In [1]: import numpy as np

In [2]: np.set_printoptions(precision=3, suppress=True, linewidth=200)

In [3]: def rnd(a):
   ...:     return np.round(a, 3) + 0
   ...: 

In [4]: m1 = np.array([[0.5, 0.2, 2.2], [-0.6, 1.1, 0.1], [-0.1, -0.4, -0.8]])

In [5]: t3 = np.stack([m1, 4 * m1, m1[::-1]])

In [6]: print(t3.shape)
(3, 3, 3)

In [7]: rnd(np.einsum("bij,cij->bc", t3, t3))
Out[7]: 
array([[  7.52,  30.08,  -2.2 ],
       [ 30.08, 120.32,  -8.8 ],
       [ -2.2 ,  -8.8 ,   7.52]])

In [8]: (t3 @ m1.T).shape
Out[8]: (3, 3, 3)

In [9]: np.linalg.matrix_rank(t3)
Out[9]: array([3, 3, 3])

In [10]: np.argsort(-np.linalg.norm(m1, axis=0).round(6), kind="stable")[:3]
Out[10]: array([2, 1, 0])

In [11]: np.linalg.matrix_rank(m1, rtol=0.1)
Out[11]: np.int64(2)

In [12]: Q, V = np.linalg.qr(m1[:, :1])[0], np.linalg.qr(m1[:, 1:])[0]

In [13]: sig = np.linalg.svd(Q.T @ V, compute_uv=False)

In [14]: print(rnd(sig))
[0.993]

In [15]: rnd(np.linalg.norm(Q @ Q.T - V @ V.T, 2))
Out[15]: np.float64(1.0)

In [16]: U, sig, vt = np.linalg.svd(m1)

In [17]: np.argmax(sig[:-1] / (sig[1:] + 1e-6)) + 1
Out[17]: np.int64(2)

In [18]: other = U[:, :2] @ np.diag(sig[:2]) @ vt[:2]

In [19]: print(np.linalg.matrix_rank(m1, rtol=0.05))
2

In [20]: rnd(np.linalg.norm(m1 - other, 2)), rnd(sig[2])
Out[20]: (np.float64(0.081), np.float64(0.081))

In [21]: print(rnd(other))
[[ 0.523  0.213  2.193]
 [-0.584  1.109  0.095]
 [-0.037 -0.365 -0.818]]

In [22]: rnd(np.linalg.norm(m1 - other) / np.linalg.norm(m1))
Out[22]: np.float64(0.03)

In [23]: [round(float(x), 3) for x in np.linalg.svd(other, compute_uv=False)[:3]]
Out[23]: [2.421, 1.286, 0.0]

In [24]: print(rnd(np.linalg.norm(other, 2) / np.linalg.norm(other)))
0.883

In [25]: np.argsort(-np.linalg.norm(other, axis=0).round(6), kind="stable")[:3]
Out[25]: array([2, 1, 0])

In [26]: np.linalg.matrix_rank(other, rtol=0.1)
Out[26]: np.int64(2)
